In [1]: import numpy as np

In [2]: import numpy.linalg as la

In [3]: np.set_printoptions(precision=3, suppress=True, linewidth=200, sign=" ")

In [4]: def tidy(a):
   ...:     return np.round(a, 3) + 0
   ...: 

In [5]: K = np.load("case18.npy")

In [6]: print(K)
[[ 1  3  2 -4 -3]
 [ 0  0 -5  3  0]
 [ 0  0  0  0 -2]
 [ 0  0  0 -4 -3]
 [ 0  0  0  0  4]]

In [7]: print(tidy(la.det(2 * K)), tidy(la.det(K)))
0.0 0.0

In [8]: print(np.kron(np.eye(2, dtype=int), K))
[[ 1  3  2 -4 -3  0  0  0  0  0]
 [ 0  0 -5  3  0  0  0  0  0  0]
 [ 0  0  0  0 -2  0  0  0  0  0]
 [ 0  0  0 -4 -3  0  0  0  0  0]
 [ 0  0  0  0  4  0  0  0  0  0]
 [ 0  0  0  0  0  1  3  2 -4 -3]
 [ 0  0  0  0  0  0  0 -5  3  0]
 [ 0  0  0  0  0  0  0  0  0 -2]
 [ 0  0  0  0  0  0  0  0 -4 -3]
 [ 0  0  0  0  0  0  0  0  0  4]]

In [9]: print(tidy(la.det(K[::-1])))
0.0

In [10]: f, g = K[1], K[4]

In [11]: print(f @ f)
34

In [12]: pr = (f @ g) / (f @ f) * f

In [13]: print(g - pr)
[ 0.  0.  0.  0.  4.]

In [14]: print(pr)
[ 0.  0. -0.  0.  0.]

In [15]: print((g - pr) @ f)
0.0

In [16]: A2 = np.array([[3, 1], [0, -2], [3, -1], [-1, 1], [0, 1]])

In [17]: print(la.matrix_rank(np.vstack([K, A2.T])))
5

In [18]: print(A2.T @ K.T)
[[ 13 -18   0   4   0]
 [-14   8  -2  -7   4]]

In [19]: print(np.vstack([K, A2.T]).shape)
(7, 5)

In [20]: A2 = K / la.norm(K, axis=1, keepdims=True)

In [21]: C2 = A2 @ A2.T

In [22]: print(tidy(la.norm(A2, axis=1)))
[ 1.  1.  1.  1.  1.]

In [23]: print((C2 - 2 * np.eye(5)).round(6).argmax(axis=1))
[ 3  2  3  0  1]

In [24]: print(tidy(np.degrees(np.arccos(np.clip(C2[1, 0], -1, 1)))))
127.168
